>>> import numpy as np
>>> from numpy import linalg as LA
>>> np.set_printoptions(precision=2, suppress=True, linewidth=200, legacy="1.25")
>>> F = np.load("a.npy")
>>> F
array([[ 0.1, -1.2, -0.4, -0.6, -1.2],
       [-0.5, -0.6, -1.1,  0.5, -0.7],
       [-0.4, -0.4, -0.7,  0.5,  0.1],
       [ 1.7, -0.5, -0.3,  0.2, -0.1],
       [-0.4,  0.6,  0.3, -0.3,  1.3]])
>>> O, Rm = LA.qr(F)
>>> O.shape, Rm.shape
((5, 5), (5, 5))
>>> O @ Rm
array([[ 0.1, -1.2, -0.4, -0.6, -1.2],
       [-0.5, -0.6, -1.1,  0.5, -0.7],
       [-0.4, -0.4, -0.7,  0.5,  0.1],
       [ 1.7, -0.5, -0.3,  0.2, -0.1],
       [-0.4,  0.6,  0.3, -0.3,  1.3]])
>>> round(np.trace(O @ O.T), 2)
5.0
>>> np.round(O.T @ O, 2) + 0
array([[1., 0., 0., 0., 0.],
       [0., 1., 0., 0., 0.],
       [0., 0., 1., 0., 0.],
       [0., 0., 0., 1., 0.],
       [0., 0., 0., 0., 1.]])
>>> rng = np.random.default_rng(41)
>>> labels = rng.permutation(5)
>>> labels
array([1, 0, 2, 3, 4])
>>> out = F[labels][:, labels]
>>> np.allclose(out, F)
False
>>> out
array([[-0.6, -0.5, -1.1,  0.5, -0.7],
       [-1.2,  0.1, -0.4, -0.6, -1.2],
       [-0.4, -0.4, -0.7,  0.5,  0.1],
       [-0.5,  1.7, -0.3,  0.2, -0.1],
       [ 0.6, -0.4,  0.3, -0.3,  1.3]])
>>> round(float(LA.det(out)), 2), np.round(LA.det(F[labels]), 2)
(-0.79, 0.79)
>>> np.sort(np.abs(LA.eigvals(out)))
array([0.27, 1.13, 1.13, 1.34, 1.7 ])
>>> np.diag(out)
array([-0.6,  0.1, -0.7,  0.2,  1.3])
>>> def softmax(z):
...     e = np.exp(z - z.max(axis=-1, keepdims=True))
...     return e / e.sum(axis=-1, keepdims=True)
... 
>>> np.round(softmax(10 * F[2]), 2) + 0
array([0.  , 0.  , 0.  , 0.98, 0.02])
>>> softmax(F[2] + 2)
array([0.15, 0.15, 0.11, 0.36, 0.24])
>>> scores = F @ F.T / np.sqrt(5)
>>> softmax(scores).round(6).argmax(axis=1)
array([0, 1, 1, 3, 4])
>>> proj = np.triu(np.array([[0, 1, -1, 2, -3],
...     [-3, 1, 1, 0, -2],
...     [-3, 1, -2, 2, 1],
...     [-3, -3, 1, 1, 1],
...     [3, 1, 3, 1, -3]]), 1) + np.eye(5)
>>> out = proj @ F @ LA.inv(proj)
>>> np.poly(out)
array([ 1.  , -0.3 , -1.15,  1.67, -3.28,  0.79])
>>> LA.matrix_rank(out)
5
>>> K = np.loadtxt("arr.csv", delimiter=",")
>>> K
array([[  0.1,  -0.8,  -1.3],
       [ -0.1,  -0.6,  -0.7],
       [ -1.7,  -0.9,   1.8],
       [  0.9,  -0.3,   1.2],
       [  1.2,  -2.1,  -0.1],
       [  0.6,  -1.9,  -0.9],
       [  1.1,   0.5,   0. ],
       [  2.1,  -0.4,   0.3],
       [ -1.2,   0. ,   0.1],
       [  0.2,   0.8,  -1.5],
       [ -0.9,   0.9,   0.6],
       [ -0.4,  -0.6,  -1.7],
       [ -0.5,   0.5,   0.3],
       [ -0.9,  -0.5,   1.9],
       [ -3.5,   5. , -10.5],
       [  1.3,   1.5,  -2.4],
       [  0.3,  -1.2,  -0.4],
       [  0.1,  -0.1,  -0.3],
       [ -0.6,  -0.6,   0.2],
       [ -0.1,   0.3,  -0.2],
       [ -0.5,  -0.5,   0.9],
       [  0.9,   1.1,   0.2],
       [ -0.3,   0.6,   0.5],
       [  0.5,   0.5,   0.8],
       [ -0.1,   0.6,   0.7],
       [ -0.4,  -2.7,   1. ],
       [ -0.2,  -0.3,  -1.9]])
>>> # row 14 dominates
>>> proj = K @ LA.solve(K.T @ K, K.T)
>>> proj @ K[:, 0]
array([ 0.1, -0.1, -1.7,  0.9,  1.2,  0.6,  1.1,  2.1, -1.2,  0.2, -0.9, -0.4, -0.5, -0.9, -3.5,  1.3,  0.3,  0.1, -0.6, -0.1, -0.5,  0.9, -0.3,  0.5, -0.1, -0.4, -0.2])
>>> LA.matrix_rank(np.eye(27) - proj)
24
>>> np.allclose(proj @ proj, proj)
True
>>> round(np.trace(proj), 2)
3.0
>>> np.round(LA.eigvalsh(proj), 2) + 0
array([0., 0., 0., 0., 0., 0., 0., 0., 0., 0., 0., 0., 0., 0., 0., 0., 0., 0., 0., 0., 0., 0., 0., 0., 1., 1., 1.])
>>> out = np.array([[0, 2, 3], [1, 2, -4], [-3, -3, -5]])
>>> J = out + out.T
>>> J
array([[  0,   3,   0],
       [  3,   4,  -7],
       [  0,  -7, -10]])
>>> proj = np.triu(np.array([[2, 2, 1], [3, 0, 3], [2, 1, 1]]), 1) + np.eye(3)
>>> out = proj @ J @ LA.inv(proj)
>>> np.trace(out), np.trace(J)
(-6.0, -6)
>>> out
array([[  6.,  -8.,  -6.],
       [  3., -23.,  29.],
       [  0.,  -7.,  11.]])
>>> np.poly(out)
array([  1.,   6., -98., -90.])
>>> proj @ J - J @ proj
array([[  6.,   1., -33.],
       [  0., -27., -45.],
       [  0.,   0.,  21.]])
>>> w, vecs = LA.eigh(J)
>>> np.round(vecs.T @ vecs, 2) + 0
array([[1., 0., 0.],
       [0., 1., 0.],
       [0., 0., 1.]])
>>> np.round(vecs.T @ J @ vecs, 2) + 0
array([[-13.  ,   0.  ,   0.  ],
       [  0.  ,  -0.88,   0.  ],
       [  0.  ,   0.  ,   7.88]])
>>> np.round(vecs @ np.diag(w) @ vecs.T, 2) + 0
array([[  0.,   3.,   0.],
       [  3.,   4.,  -7.],
       [  0.,  -7., -10.]])
>>> np.round(w.sum(), 2), np.trace(J)
(-6.0, -6)
>>> w
array([-13.  ,  -0.88,   7.88])
>>> LA.eigvalsh(J @ J)
array([  0.77,  62.13, 169.1 ])
>>> f, r1 = K[24], K[10]
>>> f @ r1
1.05
>>> round(f @ f, 2)
0.86
>>> p = (f @ r1) / (f @ f) * f
>>> r1 - p
array([-0.78,  0.17, -0.25])
>>> np.outer(f, r1)
array([[ 0.09, -0.09, -0.06],
       [-0.54,  0.54,  0.36],
       [-0.63,  0.63,  0.42]])
>>> np.round((r1 - p) @ f, 2)
-0.0
>>> np.round(LA.eigvalsh(J).min(), 2)
-13.0
>>> np.all(LA.eigvalsh(J) > 0)
False
>>> round(float(LA.eigvals(J).sum().real), 2)
-6.0
>>> round(float(LA.det(J.T)), 2)
90.0
>>> np.kron(np.eye(2, dtype=int), J)
array([[  0,   3,   0,   0,   0,   0],
       [  3,   4,  -7,   0,   0,   0],
       [  0,  -7, -10,   0,   0,   0],
       [  0,   0,   0,   0,   3,   0],
       [  0,   0,   0,   3,   4,  -7],
       [  0,   0,   0,   0,  -7, -10]])
>>> np.einsum("ii->", J)
-6
>>> X = np.loadtxt("block11.csv", delimiter=",")
>>> X
array([[ 8., 15.,  7.],
       [ 0.,  0.,  0.],
       [ 0.,  0.,  0.],
       [ 0.,  0.,  0.],
       [ 9.,  8.,  4.],
       [ 0.,  0.,  0.],
       [ 0.,  0.,  0.],
       [14., 17., 10.],
       [ 9.,  8.,  4.],
       [ 3.,  6.,  1.],
       [ 0.,  0.,  0.],
       [ 0.,  0.,  0.],
       [ 5.,  9.,  6.],
       [ 0.,  0.,  0.],
       [ 0.,  0.,  0.],
       [ 9.,  8.,  4.]])
>>> C2 = np.cov(X, rowvar=False)
>>> np.polyfit(X[:, 2], X[:, 1], 1)
array([1.77, 0.45])
>>> round(float(np.corrcoef(X[:, 2], X[:, 1])[0, 1]), 2)
0.97
>>> labels = rng.permutation(3)
>>> out = X[:, labels] * rng.choice([-1, 1], 3)
>>> out
array([[  7.,  -8., -15.],
       [  0.,  -0.,  -0.],
       [  0.,  -0.,  -0.],
       [  0.,  -0.,  -0.],
       [  4.,  -9.,  -8.],
       [  0.,  -0.,  -0.],
       [  0.,  -0.,  -0.],
       [ 10., -14., -17.],
       [  4.,  -9.,  -8.],
       [  1.,  -3.,  -6.],
       [  0.,  -0.,  -0.],
       [  0.,  -0.,  -0.],
       [  6.,  -5.,  -9.],
       [  0.,  -0.,  -0.],
       [  0.,  -0.,  -0.],
       [  4.,  -9.,  -8.]])
>>> U, _, VT = LA.svd(X.T @ out)
>>> np.round(U @ VT, 2) + 0
array([[ 0., -1.,  0.],
       [ 0.,  0., -1.],
       [ 1.,  0.,  0.]])
>>> np.round(LA.lstsq(X, out)[0], 2) + 0
array([[ 0., -1.,  0.],
       [ 0.,  0., -1.],
       [ 1.,  0.,  0.]])
